% ipython --no-banner

In [1]: import numpy as np

In [2]: np.set_printoptions(precision=2, suppress=True, linewidth=200)

In [3]: rd = lambda a: np.round(a, 2) + 0

In [4]: X = 2 * np.eye(5) + np.ones((5, 5))

In [5]: X
Out[5]: 
array([[3., 1., 1., 1., 1.],
       [1., 3., 1., 1., 1.],
       [1., 1., 3., 1., 1.],
       [1., 1., 1., 3., 1.],
       [1., 1., 1., 1., 3.]])

In [6]: X @ np.ones(5)
Out[6]: array([7., 7., 7., 7., 7.])

In [7]: (X @ X)[0]
Out[7]: array([13.,  9.,  9.,  9.,  9.])

In [8]: X @ (-1.0) ** np.arange(5)
Out[8]: array([ 3., -1.,  3., -1.,  3.])

In [9]: np.trace(X)
Out[9]: np.float64(15.0)

In [10]: (X + X.T) / 2
Out[10]: 
array([[3., 1., 1., 1., 1.],
       [1., 3., 1., 1., 1.],
       [1., 1., 3., 1., 1.],
       [1., 1., 1., 3., 1.],
       [1., 1., 1., 1., 3.]])

In [11]: rd(np.sort(np.abs(np.linalg.eigvals(X))))
Out[11]: array([2., 2., 2., 2., 7.])

In [12]: rd(np.linalg.det(X))
Out[12]: np.float64(112.0)

In [13]: X @ X
Out[13]: 
array([[13.,  9.,  9.,  9.,  9.],
       [ 9., 13.,  9.,  9.,  9.],
       [ 9.,  9., 13.,  9.,  9.],
       [ 9.,  9.,  9., 13.,  9.],
       [ 9.,  9.,  9.,  9., 13.]])

In [14]: rd(np.linalg.matrix_power(X, 4))
Out[14]: 
array([[493., 477., 477., 477., 477.],
       [477., 493., 477., 477., 477.],
       [477., 477., 493., 477., 477.],
       [477., 477., 477., 493., 477.],
       [477., 477., 477., 477., 493.]])

In [15]: np.allclose(X @ X.T, X.T @ X)
Out[15]: True

In [16]: rd(np.abs(np.linalg.eigvals(X)).max())
Out[16]: np.float64(7.0)

In [17]: np.allclose(X, X.T)
Out[17]: True

In [18]: Y = X / np.linalg.norm(X, axis=1, keepdims=True)

In [19]: cov = Y @ Y.T

In [20]: rd(np.degrees(np.arccos(np.clip(cov[3, 1], -1, 1))))
Out[20]: np.float64(46.19)

In [21]: np.argwhere(np.triu(np.abs(cov) > 0.95, 1))
Out[21]: array([], shape=(0, 2), dtype=int64)

In [22]: (cov - 2 * np.eye(5)).round(6).argmax(axis=1)
Out[22]: array([1, 0, 0, 0, 0])

In [23]: Q = X.astype(float).copy()

In [24]: for j in range(5):
    ...:     Q[:, j] -= Q[:, :j] @ (Q[:, :j].T @ Q[:, j])
    ...:     Q[:, j] /= np.linalg.norm(Q[:, j])
    ...: 

In [25]: rd(Q)
Out[25]: 
array([[ 0.83, -0.41, -0.27, -0.2 , -0.16],
       [ 0.28,  0.89, -0.27, -0.2 , -0.16],
       [ 0.28,  0.12,  0.92, -0.2 , -0.16],
       [ 0.28,  0.12,  0.08,  0.94, -0.16],
       [ 0.28,  0.12,  0.08,  0.06,  0.95]])

In [26]: rd(Q.T @ Q)
Out[26]: 
array([[1., 0., 0., 0., 0.],
       [0., 1., 0., 0., 0.],
       [0., 0., 1., 0., 0.],
       [0., 0., 0., 1., 0.],
       [0., 0., 0., 0., 1.]])

In [27]: arr = np.loadtxt("layer13.csv", delimiter=",")

In [28]: arr
Out[28]: 
array([[ 0.,  0.,  0.],
       [ 0.,  0., -4.],
       [ 0.,  0., -9.]])

In [29]: U, sv, vt = np.linalg.svd(arr)

In [30]: rd(sv)
Out[30]: array([9.85, 0.  , 0.  ])

In [31]: Y = U[:, :1] @ np.diag(sv[:1]) @ vt[:1]

In [32]: np.linalg.matrix_rank(Y)
Out[32]: np.int64(1)

In [33]: rd(np.linalg.norm(arr - Y, 2)), sv[1]
Out[33]: (np.float64(0.0), np.float64(0.0))

In [34]: rd(np.linalg.norm(arr - Y) / np.linalg.norm(arr))
Out[34]: np.float64(0.0)

In [35]: U, sv, vt = np.linalg.svd(arr)

In [36]: vecs = vt[:(sv > 1e-8).sum()]

In [37]: rng = np.random.default_rng(6835)

In [38]: vec = arr[1] + 5 * arr[2] + rng.integers(2) * np.eye(3)[1]

In [39]: vec
Out[39]: array([  0.,   1., -49.])

In [40]: np.diag(vecs.T @ vecs)
Out[40]: array([0., 0., 1.])

In [41]: np.linalg.matrix_rank(np.vstack([arr, vec]))
Out[41]: np.int64(2)

In [42]: rd(np.linalg.norm(vec - vecs.T @ vecs @ vec))
Out[42]: np.float64(1.0)

In [43]: evals, vecs = np.linalg.eigh(X)

In [44]: vec = np.array([1, 1, 2, 1, 1])

In [45]: rd(vecs * np.sqrt(evals) @ vecs.T)
Out[45]: 
array([[1.66, 0.25, 0.25, 0.25, 0.25],
       [0.25, 1.66, 0.25, 0.25, 0.25],
       [0.25, 0.25, 1.66, 0.25, 0.25],
       [0.25, 0.25, 0.25, 1.66, 0.25],
       [0.25, 0.25, 0.25, 0.25, 1.66]])

In [46]: rd(vecs * np.maximum(evals, 0) @ vecs.T)
Out[46]: 
array([[3., 1., 1., 1., 1.],
       [1., 3., 1., 1., 1.],
       [1., 1., 3., 1., 1.],
       [1., 1., 1., 3., 1.],
       [1., 1., 1., 1., 3.]])

In [47]: arr.T @ arr
Out[47]: 
array([[ 0.,  0.,  0.],
       [ 0.,  0.,  0.],
       [ 0.,  0., 97.]])

In [48]: arr @ arr.T
Out[48]: 
array([[ 0.,  0.,  0.],
       [ 0., 16., 36.],
       [ 0., 36., 81.]])

In [49]: arr[:, 1] @ arr[:, 2]
Out[49]: np.float64(0.0)

In [50]: mat = np.loadtxt("block10.csv", delimiter=",")

In [51]: mat
Out[51]: 
array([[-3.47,  0.76, -4.16],
       [-4.44,  1.09, -5.72],
       [-1.09,  0.26, -1.39],
       [ 2.07, -0.42,  2.56],
       [ 6.42, -1.57,  8.1 ],
       [-7.68,  1.9 , -9.64],
       [-0.76,  0.23, -1.04],
       [ 4.58, -1.15,  5.82],
       [-0.6 ,  0.18, -0.75],
       [-1.7 ,  0.52, -2.13],
       [ 0.6 , -0.23,  0.75],
       [-1.7 ,  0.3 , -2.25],
       [-0.76,  0.26, -1.06],
       [ 1.56, -0.42,  1.9 ],
       [ 3.04, -0.71,  3.78],
       [ 0.02,  0.01,  0.05],
       [-2.77,  0.67, -3.48],
       [ 5.71, -1.37,  7.06],
       [ 3.01, -0.75,  3.68],
       [ 3.13, -0.74,  3.94],
       [-3.2 ,  0.75, -4.09],
       [-3.49,  0.9 , -4.33],
       [-0.91,  0.26, -1.07],
       [-0.8 ,  0.18, -1.05],
       [ 6.31, -1.53,  7.79],
       [ 2.3 , -0.48,  2.93]])

In [52]: D = np.linalg.norm(mat[:, None] - mat[None], axis=-1)

In [53]: (D + 1e9 * np.eye(26)).round(6).argmin(axis=1)
Out[53]: array([21, 21, 22, 25, 24,  1, 12, 17,  6, 11, 15,  9,  6,  3, 18, 10, 20, 24, 14, 14,  0,  0, 23,  6,  4,  3])

In [54]: D.shape
Out[54]: (26, 26)

In [55]: rd(D[:5, :5])
Out[55]: 
array([[ 0.  ,  1.87,  3.69,  8.79, 15.92],
       [ 1.87,  0.  ,  5.54, 10.64, 17.78],
       [ 3.69,  5.54,  0.  ,  5.1 , 12.24],
       [ 8.79, 10.64,  5.1 ,  0.  ,  7.14],
       [15.92, 17.78, 12.24,  7.14,  0.  ]])

In [56]: D[23].round(6).argsort(kind="stable")[:4]
Out[56]: array([23,  6, 12, 22])

In [57]: np.unravel_index(D.round(6).argmax(), D.shape)
Out[57]: (np.int64(4), np.int64(5))
